% ipython --no-banner

In [1]: import numpy as np

In [2]: np.set_printoptions(precision=2, suppress=True, linewidth=140)

In [3]: rd = lambda a: np.round(a, 2) + 0

In [4]: data = np.load("x.npy")

In [5]: data
Out[5]: 
array([[ 0, -1,  0, -1,  2,  0,  2, -1,  0, -1,  0, -2, -2],
       [-1,  2,  1, -2, -1,  1,  1,  0, -2,  2,  0,  2, -2],
       [ 0,  0, -1, -2, -2, -2, -1, -1,  2,  1, -2, -1, -1],
       [ 1,  0, -1, -2, -1,  2,  1,  1,  2, -1,  1,  1, -2],
       [ 1,  1,  1,  2, -1,  0, -1,  0,  2, -2, -1, -1, -1],
       [-2, -1,  1,  2, -2,  1, -1,  2, -1, -1, -2,  2, -2],
       [-2,  0, -1,  0, -2, -2,  2, -2,  0, -1, -2, -2, -2],
       [ 2,  1,  0, -1,  1, -1, -1, -2,  1,  2,  1,  2,  1],
       [-1,  0,  1,  1, -2,  2,  1,  1,  1, -1,  0, -1, -2],
       [ 1,  0, -2,  2,  2, -2,  0,  2, -1,  2, -2, -1,  2],
       [-1, -2,  1, -1, -1,  2,  0,  0,  1,  0,  1,  2,  2],
       [ 1, -2, -1,  1, -1,  2,  2,  0,  1, -1, -1,  0, -2],
       [-1, -2,  2, -2,  2, -1,  0,  1,  1,  2, -1, -2,  2]])

In [6]: q, Rm = np.linalg.qr(data)

In [7]: np.allclose(Rm.T @ Rm, data.T @ data)
Out[7]: True

In [8]: rd(np.abs(np.diag(Rm)))
Out[8]: array([4.47, 4.33, 3.71, 5.7 , 5.06, 4.33, 3.2 , 3.23, 2.08, 2.45, 1.03, 2.09, 1.97])

In [9]: x0 = np.array([0, 0, 2, 2, 2, 3, 3, 3, 1, 2, 3, 1, 2])

In [10]: target = data @ x0

In [11]: c, lr = np.zeros(13), 1 / np.linalg.norm(data, 2) ** 2

In [12]: for i in range(60):
    ...:     c -= lr * data.T @ (data @ c - target)
    ...:     if i % 10 == 0: print(i, round(np.linalg.norm(data @ c - target), 2))
    ...: 
0 21.46
10 4.92
20 3.12
30 2.24
40 1.79
50 1.54

In [13]: rd(np.linalg.cond(data))
Out[13]: np.float64(38.27)

In [14]: r0 = np.array([1, 1, 2, 1, 1, 1, 0, 0, 1, 0, 0, 0, 0])

In [15]: M2 = data + np.outer(r0, np.eye(13)[8])

In [16]: np.linalg.matrix_rank(M2 - data)
Out[16]: np.int64(1)

In [17]: rd(np.linalg.det(M2) / np.linalg.det(data)), rd(1 + np.linalg.solve(data, r0)[8])
Out[17]: (np.float64(2.41), np.float64(2.41))
